% python3 -q
>>> import numpy as np
>>> import numpy.linalg as la
>>> np.set_printoptions(precision=2, suppress=True, linewidth=100, legacy="1.25")
>>> rd = lambda a: np.round(a, 2) + 0
>>> arr = np.load("a.npy")
>>> print(arr)
[[ 2.3  1.1  2.7  0.2 -1.6]
 [ 1.1  0.1  0.4 -1.5  0.4]
 [ 1.3  0.2  0.9 -1.1 -0.8]
 [ 4.5  0.3 -3.   3.   0.9]
 [ 1.1  0.6  0.7  0.7  1.1]
 [-0.7  1.   1.7 -0.5 -2. ]
 [-0.3  1.1 -1.6 -0.4  0.1]
 [ 0.5  0.   0.6  1.4 -0.2]
 [-1.2  0.4 -0.2 -0.7 -1.2]
 [-1.2  0.4  1.9 -1.3 -1.4]
 [-0.3 -0.9 -1.1 -0.7 -0.4]
 [ 0.2 -1.1  0.2 -0.3  0.7]
 [-0.7  0.7  0.7 -0.5  0. ]
 [ 0.   1.  -0.4  0.   0.9]
 [ 1.   1.2 -0.4 -0.8 -0.6]
 [ 0.6  0.7  0.1  1.2  1.4]
 [-0.5 -0.6  0.3  0.7  2. ]]
>>> labels = arr[:, 4] > np.median(arr[:, 4])
>>> r0 = arr[labels].mean(axis=0) - arr[~labels].mean(axis=0)
>>> print(((arr - arr.mean(axis=0)) @ r0 > 0).astype(int))
[0 0 0 1 1 0 1 1 0 0 0 1 0 1 0 1 1]
>>> print(np.argsort(-np.abs(r0).round(6), kind="stable"))
[4 2 3 0 1]
>>> print(rd(r0))
[ 0.73 -0.19 -1.17  0.87  1.85]
>>> r0, g = arr[12], arr[5]
>>> print(r0 @ g)
2.63
>>> print(rd(r0 @ r0))
1.72
>>> pr = (r0 @ g) / (r0 @ r0) * r0
>>> print(rd(pr))
[-1.07  1.07  1.07 -0.76  0.  ]
>>> print(rd(np.outer(r0, g)))
[[ 0.49 -0.7  -1.19  0.35  1.4 ]
 [-0.49  0.7   1.19 -0.35 -1.4 ]
 [-0.49  0.7   1.19 -0.35 -1.4 ]
 [ 0.35 -0.5  -0.85  0.25  1.  ]
 [ 0.    0.    0.    0.    0.  ]]
